% python3 -q
>>> import numpy as np
>>> np.set_printoptions(suppress=True, linewidth=140)
>>> rd = lambda a: np.round(a, 2) + 0
>>> feats = np.load("w.npy")
>>> feats
array([[0., 0., 6., 0., 4., 7., 6., 2.],
       [0., 0., 6., 6., 5., 3., 6., 2.],
       [6., 6., 0., 0., 0., 0., 0., 0.],
       [0., 6., 0., 0., 0., 0., 0., 0.],
       [4., 5., 0., 0., 0., 0., 0., 0.],
       [7., 3., 0., 0., 0., 0., 0., 0.],
       [6., 6., 0., 0., 0., 0., 0., 0.],
       [2., 2., 0., 0., 0., 0., 0., 0.]])
>>> np.argsort(-np.linalg.norm(feats, axis=0).round(6), kind="stable")[:3]
array([1, 0, 2])
>>> rd(np.linalg.norm(feats, 2) / np.linalg.norm(feats))
np.float64(0.67)
>>> np.linalg.matrix_rank(feats, rtol=0.1)
np.int64(4)
>>> evals, vecs = np.linalg.eigh(feats)
>>> vec = np.array([8, 5, 7, -6, -8, 9, 6, -1])
>>> print(np.abs(feats).sum(axis=1).max(), rd(np.abs(evals).max()))
28.0 16.14
>>> (np.sign(vecs[:, -1].round(6)) == np.sign(vecs[0, -1].round(6))).astype(int)
array([1, 1, 1, 1, 1, 1, 1, 1])
>>> vec @ feats @ vec
np.float64(1982.0)
>>> print(rd(np.linalg.eigvalsh(feats).min()))
-16.14
>>> print([round(float(np.linalg.det(feats[:i, :i])), 2) + 0 for i in range(1, 9)])
[0.0, 0.0, 0.0, 1296.0, 0.0, 0.0, 0.0, 0.0]
>>> np.all(np.linalg.eigvalsh(feats) > 0)
np.False_
>>> rank = np.linalg.matrix_rank(feats)
>>> rank
np.int64(4)
>>> N = np.linalg.svd(feats)[2][rank:].T
>>> print([int(np.linalg.matrix_rank(feats[:i])) for i in range(1, len(feats) + 1)])
[1, 2, 3, 4, 4, 4, 4, 4]
>>> A = np.load("sample18.npy")
>>> A
array([[-2.71, -2.4 , -0.41,  4.72,  0.33, -0.1 , -0.84,  0.34],
       [-4.1 ,  0.05, -0.29,  3.16, -1.98,  2.73, -2.09, -0.77],
       [-2.44, -2.43, -0.57,  4.49,  0.29, -0.26, -0.99,  0.23],
       [-2.72,  1.52,  0.1 ,  0.66, -2.01,  3.06, -1.66, -0.9 ],
       [-2.59, -2.47, -0.41,  4.65,  0.18, -0.18, -0.91,  0.2 ],
       [-1.25,  0.77, -0.06,  0.34, -0.9 ,  1.27, -0.63, -0.29],
       [-4.19,  0.14, -0.23,  3.14, -2.02,  2.78, -2.2 , -0.58],
       [-2.71, -2.49, -0.48,  4.55,  0.02, -0.29, -0.94,  0.18],
       [-5.24, -1.02, -0.21,  5.58, -1.98,  2.48, -2.42, -0.63],
       [-1.27,  0.61,  0.1 ,  0.45, -1.05,  1.38, -0.7 , -0.26],
       [-4.13,  0.29, -0.17,  3.17, -1.89,  2.78, -2.06, -0.66],
       [-1.17, -1.07, -0.04,  2.43,  0.13, -0.11, -0.55,  0.  ],
       [-4.17,  0.06, -0.28,  3.03, -1.91,  2.61, -2.17, -0.58],
       [-3.95, -1.78, -0.33,  4.87, -0.59,  1.14, -1.89, -0.15],
       [-1.31, -1.28, -0.34,  2.48,  0.24, -0.05, -0.46,  0.34],
       [-4.01, -1.75, -0.49,  4.99, -0.81,  1.23, -2.01, -0.22],
       [-1.19, -1.08, -0.32,  2.27,  0.13, -0.04, -0.6 ,  0.08],
       [-5.54, -0.68, -0.33,  5.48, -2.01,  2.42, -2.46, -0.74],
       [-0.23, -0.03, -0.03, -0.01,  0.12,  0.13, -0.04, -0.12],
       [-4.1 ,  0.35, -0.54,  3.08, -1.83,  2.61, -2.07, -0.76],
       [-1.52,  0.71,  0.04,  0.43, -0.99,  1.53, -0.66, -0.13],
       [-4.02, -1.79, -0.42,  5.07, -1.02,  1.21, -1.9 , -0.12],
       [-4.01, -1.73, -0.36,  5.05, -0.64,  1.28, -1.96, -0.11],
       [-1.26, -1.32, -0.15,  2.26,  0.1 , -0.02, -0.5 ,  0.09],
       [-2.66, -2.52, -0.48,  4.58,  0.08, -0.31, -1.03,  0.  ],
       [-1.41,  0.67,  0.03,  0.34, -0.86,  1.29, -0.84, -0.36],
       [ 0.06,  0.02,  0.22, -0.04,  0.17, -0.12, -0.05,  0.13],
       [-4.21,  0.08, -0.29,  3.1 , -1.91,  2.63, -2.06, -0.6 ],
       [-2.7 , -2.44, -0.48,  4.63,  0.14, -0.17, -0.99,  0.4 ],
       [-3.84, -1.86, -0.28,  5.03, -0.81,  1.23, -1.79, -0.16],
       [-2.82,  1.55, -0.01,  0.77, -1.92,  2.97, -1.69, -0.73],
       [-2.58, -2.36, -0.35,  4.51,  0.31, -0.04, -1.  ,  0.1 ],
       [-2.7 ,  1.42,  0.06,  0.71, -2.  ,  2.97, -1.73, -0.63],
       [-1.39,  0.91, -0.08,  0.26, -1.  ,  1.48, -0.8 , -0.44],
       [-2.64, -0.54, -0.1 ,  2.62, -0.97,  1.31, -1.26, -0.27],
       [-1.36, -1.01, -0.03,  2.41,  0.08,  0.01, -0.42,  0.14],
       [-1.42, -1.11, -0.1 ,  2.31,  0.11, -0.13, -0.41,  0.14],
       [-5.2 , -0.91, -0.41,  5.37, -1.63,  2.41, -2.79, -0.69]])
>>> Xc = A - A.mean(axis=0)
>>> Uu, sv, VT = np.linalg.svd(Xc, full_matrices=False)
>>> np.abs(Uu[:, 0]).argmax()
np.int64(26)
>>> (np.sign(Uu[:, 0]) == np.sign(Uu[0, 0])).astype(int)
array([1, 1, 1, 0, 1, 0, 1, 1, 1, 0, 1, 0, 1, 1, 0, 1, 0, 1, 0, 1, 0, 1, 1, 0, 1, 0, 0, 1, 1, 1, 0, 1, 0, 0, 0, 0, 0, 1])
>>> rd((sv ** 2).sum() ** 2 / (sv ** 4).sum())
np.float64(1.98)
>>> rd(sv ** 2 / (sv ** 2).sum())
array([0.57, 0.42, 0.  , 0.  , 0.  , 0.  , 0.  , 0.  ])
>>> np.searchsorted(np.cumsum(sv ** 2) / (sv ** 2).sum(), 0.9) + 1
np.int64(2)
